% ipython --no-banner

In [1]: import numpy as np

In [2]: np.set_printoptions(precision=2, suppress=True, linewidth=120, floatmode="fixed")

In [3]: def rd(a):
   ...:     return np.round(a, 2) + 0
   ...: 

In [4]: W2 = np.array([[0, 9, -4, -2, -5, 1, 9],
   ...:     [-5, 0, 7, -4, -3, -7, 6],
   ...:     [4, -1, -4, 2, -3, 2, -7]])

In [5]: m1 = np.repeat(W2, 24 // 3, axis=0)

In [6]: rng = np.random.default_rng(85)

In [7]: m1 = m1 + 0.3 * rng.normal(size=m1.shape)

In [8]: rd(m1)
Out[8]: 
array([[ 0.39,  8.67, -4.28, -2.28, -5.03,  1.12,  9.13],
       [ 0.09,  8.72, -4.10, -1.94, -5.08,  0.65,  9.56],
       [-0.14,  8.59, -4.25, -2.33, -5.65,  1.06,  9.25],
       [-0.43,  8.93, -3.95, -1.68, -5.14,  1.43,  8.81],
       [-0.29,  8.77, -3.83, -1.95, -4.85,  0.77,  8.88],
       [-0.18,  9.02, -4.00, -2.01, -5.43,  0.66,  9.19],
       [ 0.08,  9.67, -3.76, -2.10, -5.01,  1.03,  9.76],
       [ 0.10,  8.44, -3.77, -2.00, -4.91,  0.85,  8.39],
       [-4.27,  0.21,  6.97, -3.94, -3.20, -6.79,  5.92],
       [-4.73, -0.30,  7.43, -3.17, -3.42, -7.26,  6.37],
       [-5.20, -0.80,  6.53, -3.92, -2.42, -7.00,  5.85],
       [-5.01,  0.10,  6.80, -3.78, -3.16, -7.26,  5.34],
       [-4.74, -0.73,  6.96, -4.11, -3.69, -7.08,  6.28],
       [-4.95,  0.30,  7.01, -3.03, -2.51, -6.92,  6.30],
       [-5.29, -0.43,  6.90, -4.11, -3.11, -6.99,  5.91],
       [-5.10,  0.03,  6.99, -4.06, -2.85, -6.51,  6.45],
       [ 3.84, -0.98, -3.99,  1.98, -3.17,  2.01, -6.73],
       [ 4.02, -0.88, -4.10,  2.37, -2.59,  1.66, -7.28],
       [ 3.62, -0.58, -3.95,  1.99, -2.88,  1.81, -6.98],
       [ 3.87, -0.94, -3.87,  2.24, -2.94,  1.80, -7.59],
       [ 4.47, -1.09, -3.81,  2.36, -2.83,  1.97, -6.94],
       [ 4.43, -0.78, -4.00,  2.14, -3.08,  2.16, -6.59],
       [ 3.74, -1.24, -3.57,  1.97, -3.27,  2.33, -6.64],
       [ 4.43, -0.99, -3.82,  1.66, -3.42,  2.13, -7.10]])

In [9]: dist = np.linalg.norm(m1[:, None] - m1[None], axis=-1)

In [10]: dist.shape
Out[10]: (24, 24)

In [11]: dist[0].round(6).argsort(kind="stable")[:4]
Out[11]: array([0, 1, 2, 5])

In [12]: np.unravel_index(dist.round(6).argmax(), dist.shape)
Out[12]: (np.int64(9), np.int64(19))

In [13]: hat = m1 @ np.linalg.solve(m1.T @ m1, m1.T)

In [14]: rd(np.trace(hat))
Out[14]: np.float64(7.0)

In [15]: np.allclose(hat @ hat, hat)
Out[15]: True

In [16]: idx = rng.permutation(7)

In [17]: other = m1[:, idx] * rng.choice([-1, 1], 7)

In [18]: rd(other)
Out[18]: 
array([[ 8.67,  5.03,  1.12, -2.28, -9.13, -0.39, -4.28],
       [ 8.72,  5.08,  0.65, -1.94, -9.56, -0.09, -4.10],
       [ 8.59,  5.65,  1.06, -2.33, -9.25,  0.14, -4.25],
       [ 8.93,  5.14,  1.43, -1.68, -8.81,  0.43, -3.95],
       [ 8.77,  4.85,  0.77, -1.95, -8.88,  0.29, -3.83],
       [ 9.02,  5.43,  0.66, -2.01, -9.19,  0.18, -4.00],
       [ 9.67,  5.01,  1.03, -2.10, -9.76, -0.08, -3.76],
       [ 8.44,  4.91,  0.85, -2.00, -8.39, -0.10, -3.77],
       [ 0.21,  3.20, -6.79, -3.94, -5.92,  4.27,  6.97],
       [-0.30,  3.42, -7.26, -3.17, -6.37,  4.73,  7.43],
       [-0.80,  2.42, -7.00, -3.92, -5.85,  5.20,  6.53],
       [ 0.10,  3.16, -7.26, -3.78, -5.34,  5.01,  6.80],
       [-0.73,  3.69, -7.08, -4.11, -6.28,  4.74,  6.96],
       [ 0.30,  2.51, -6.92, -3.03, -6.30,  4.95,  7.01],
       [-0.43,  3.11, -6.99, -4.11, -5.91,  5.29,  6.90],
       [ 0.03,  2.85, -6.51, -4.06, -6.45,  5.10,  6.99],
       [-0.98,  3.17,  2.01,  1.98,  6.73, -3.84, -3.99],
       [-0.88,  2.59,  1.66,  2.37,  7.28, -4.02, -4.10],
       [-0.58,  2.88,  1.81,  1.99,  6.98, -3.62, -3.95],
       [-0.94,  2.94,  1.80,  2.24,  7.59, -3.87, -3.87],
       [-1.09,  2.83,  1.97,  2.36,  6.94, -4.47, -3.81],
       [-0.78,  3.08,  2.16,  2.14,  6.59, -4.43, -4.00],
       [-1.24,  3.27,  2.33,  1.97,  6.64, -3.74, -3.57],
       [-0.99,  3.42,  2.13,  1.66,  7.10, -4.43, -3.82]])

In [19]: left, _, Vt = np.linalg.svd(m1.T @ other)

In [20]: rd(np.linalg.lstsq(m1, other)[0])
Out[20]: 
array([[ 0.00,  0.00,  0.00,  0.00,  0.00, -1.00,  0.00],
       [ 1.00,  0.00,  0.00,  0.00,  0.00,  0.00,  0.00],
       [ 0.00,  0.00,  0.00,  0.00,  0.00,  0.00,  1.00],
       [ 0.00,  0.00,  0.00,  1.00,  0.00,  0.00,  0.00],
       [ 0.00, -1.00,  0.00,  0.00,  0.00,  0.00,  0.00],
       [ 0.00,  0.00,  1.00,  0.00,  0.00,  0.00,  0.00],
       [ 0.00,  0.00,  0.00,  0.00, -1.00,  0.00,  0.00]])

In [21]: W2 = m1[[10, 22]].astype(float)

In [22]: for _ in range(7):
    ...:     idx = np.linalg.norm(m1[:, None] - W2, axis=-1).argmin(axis=1)
    ...:     W2 = np.array([m1[idx == j].mean(axis=0) for j in range(2)])
    ...: 

In [23]: idx
Out[23]: array([0, 0, 0, 0, 0, 0, 0, 0, 0, 0, 0, 0, 0, 0, 0, 0, 1, 1, 1, 1, 1, 1, 1, 1])

In [24]: np.abs(W2[1] - W2[0]).argmax()
Out[24]: np.int64(6)

In [25]: rd(W2[1] - W2[0])
Out[25]: array([  6.53,  -5.26,  -5.37,   4.99,   1.07,   5.00, -14.57])

In [26]: rd(W2)
Out[26]: 
array([[-2.48,  4.32,  1.48, -2.90, -4.09, -3.01,  7.59],
       [ 4.05, -0.94, -3.89,  2.09, -3.02,  1.98, -6.98]])

In [27]: np.bincount(idx)
Out[27]: array([16,  8])
